$ python3 -q
>>> import numpy as np
>>> from numpy import linalg as LA
>>> np.set_printoptions(suppress=True, linewidth=160)
>>> B = np.array([[2, 1, 2, 0, 0, 0, 3, 2, 0, 0, 2, 3],
...     [3, 2, 2, 2, 3, 2, 3, 2, 0, 1, 1, 3]])
>>> W0 = np.block([[np.zeros((2, 2)), B], [B.T, np.zeros((12, 12))]])
>>> print(W0)
[[0. 0. 2. 1. 2. 0. 0. 0. 3. 2. 0. 0. 2. 3.]
 [0. 0. 3. 2. 2. 2. 3. 2. 3. 2. 0. 1. 1. 3.]
 [2. 3. 0. 0. 0. 0. 0. 0. 0. 0. 0. 0. 0. 0.]
 [1. 2. 0. 0. 0. 0. 0. 0. 0. 0. 0. 0. 0. 0.]
 [2. 2. 0. 0. 0. 0. 0. 0. 0. 0. 0. 0. 0. 0.]
 [0. 2. 0. 0. 0. 0. 0. 0. 0. 0. 0. 0. 0. 0.]
 [0. 3. 0. 0. 0. 0. 0. 0. 0. 0. 0. 0. 0. 0.]
 [0. 2. 0. 0. 0. 0. 0. 0. 0. 0. 0. 0. 0. 0.]
 [3. 3. 0. 0. 0. 0. 0. 0. 0. 0. 0. 0. 0. 0.]
 [2. 2. 0. 0. 0. 0. 0. 0. 0. 0. 0. 0. 0. 0.]
 [0. 0. 0. 0. 0. 0. 0. 0. 0. 0. 0. 0. 0. 0.]
 [0. 1. 0. 0. 0. 0. 0. 0. 0. 0. 0. 0. 0. 0.]
 [2. 1. 0. 0. 0. 0. 0. 0. 0. 0. 0. 0. 0. 0.]
 [3. 3. 0. 0. 0. 0. 0. 0. 0. 0. 0. 0. 0. 0.]]
>>> round(float(np.trace(LA.pinv(W0) @ W0)), 2)
4.0
>>> np.abs(np.diag(LA.qr(W0)[1])) > 1e-9
array([ True,  True,  True,  True, False, False, False, False, False, False, False, False, False, False])
>>> LA.lstsq(W0[:-1].T, W0[-1])[2]
np.int32(4)
>>> np.allclose(W0[:-1].T @ LA.lstsq(W0[:-1].T, W0[-1])[0], W0[-1])
True
>>> ev, V = LA.eigh(W0)
>>> np.unique(ev.round(6) + 0, return_counts=True)[1]
array([ 1,  1, 10,  1,  1])
>>> np.round(ev.sum(), 2), np.trace(W0)
(np.float64(0.0), np.float64(0.0))
>>> np.round(np.abs(V[:, -1]), 2)
array([0.42, 0.57, 0.28, 0.17, 0.22, 0.12, 0.19, 0.12, 0.32, 0.22, 0.  , 0.06, 0.15, 0.32])
>>> np.round(LA.svd(W0, compute_uv=False), 2) + 0
array([9.18, 9.18, 2.95, 2.95, 0.  , 0.  , 0.  , 0.  , 0.  , 0.  , 0.  , 0.  , 0.  , 0.  ])
>>> print(np.round(LA.eigvalsh(W0 @ W0), 2) + 0)
[ 0.    0.    0.    0.    0.    0.    0.    0.    0.    0.    8.71  8.71 84.29 84.29]
>>> LA.cond(W0) > 100
np.True_
>>> LA.matrix_rank(W0, rtol=0.1)
np.int64(4)
>>> round(float(LA.norm(W0, 2) / LA.norm(W0)), 2)
0.67
>>> print([round(float(x), 2) for x in LA.svd(W0, compute_uv=False)[:3]])
[9.18, 9.18, 2.95]
>>> round(float(np.abs(LA.eigvals(W0)).max()), 2)
9.18
>>> print(np.trace(W0))
0.0
>>> np.allclose(W0, W0.T)
True
>>> B = np.array([[-4, 0, 1, 1, -3, 0, 4, 1, 0, 4, -2, 4, 2],
...     [3, 0, 5, -2, 0, -1, -3, -4, -2, 1, 0, 3, 0],
...     [1, -5, 3, 0, -5, -2, 2, -3, -4, 4, -2, 1, -2],
...     [1, 2, -3, -3, 5, -3, 2, -5, -1, -2, 1, -1, -1],
...     [-1, -3, 1, 4, 5, -3, -3, 1, -4, 2, 1, 4, 0],
...     [0, 2, -1, 0, 5, 2, -5, 3, 5, 4, -1, 1, -3],
...     [1, 0, 3, 0, -2, 2, 3, -3, 1, 0, -1, -5, -5],
...     [-4, -1, 4, 5, 0, 2, 1, -2, -4, 2, -1, -2, 0],
...     [3, 0, 1, 1, 2, -5, -2, 3, 5, -1, -3, 3, -3],
...     [-3, 2, 2, 0, 5, 4, -5, -1, 3, -3, -1, 4, -2],
...     [5, 2, 5, 3, -4, 1, 1, 4, 2, 2, -2, 5, 1],
...     [5, -1, 3, 4, -5, -2, 2, -4, 0, -3, 1, 2, 3],
...     [1, 5, -4, 5, 2, -2, 2, -1, -1, 0, 1, -5, 0]])
>>> mat = np.triu(B)
>>> mat
array([[-4,  0,  1,  1, -3,  0,  4,  1,  0,  4, -2,  4,  2],
       [ 0,  0,  5, -2,  0, -1, -3, -4, -2,  1,  0,  3,  0],
       [ 0,  0,  3,  0, -5, -2,  2, -3, -4,  4, -2,  1, -2],
       [ 0,  0,  0, -3,  5, -3,  2, -5, -1, -2,  1, -1, -1],
       [ 0,  0,  0,  0,  5, -3, -3,  1, -4,  2,  1,  4,  0],
       [ 0,  0,  0,  0,  0,  2, -5,  3,  5,  4, -1,  1, -3],
       [ 0,  0,  0,  0,  0,  0,  3, -3,  1,  0, -1, -5, -5],
       [ 0,  0,  0,  0,  0,  0,  0, -2, -4,  2, -1, -2,  0],
       [ 0,  0,  0,  0,  0,  0,  0,  0,  5, -1, -3,  3, -3],
       [ 0,  0,  0,  0,  0,  0,  0,  0,  0, -3, -1,  4, -2],
       [ 0,  0,  0,  0,  0,  0,  0,  0,  0,  0, -2,  5,  1],
       [ 0,  0,  0,  0,  0,  0,  0,  0,  0,  0,  0,  2,  3],
       [ 0,  0,  0,  0,  0,  0,  0,  0,  0,  0,  0,  0,  0]])
>>> B = np.array([[2, 2],
...     [2, 1],
...     [0, 1],
...     [0, 2],
...     [1, 2],
...     [2, 1],
...     [2, 2],
...     [2, 1],
...     [2, 0],
...     [1, 1],
...     [0, 2],
...     [1, 1],
...     [1, 1]])
>>> np.vstack([mat, B.T]).shape
(15, 13)
>>> np.einsum("ij,ij->i", mat, mat)
array([84, 69, 92, 80, 81, 90, 70, 29, 53, 30, 30, 13,  0])
>>> np.einsum("ik,kj->ij", mat, B)
array([[  9,   4],
       [-16,  -6],
       [-16,  -9],
       [-13,  -2],
       [ -7,  10],
       [ 12,  -5],
       [ -8,  -9],
       [-12,  -4],
       [  9,  -7],
       [ -1,  -3],
       [  6,   2],
       [  5,   5],
       [  0,   0]])
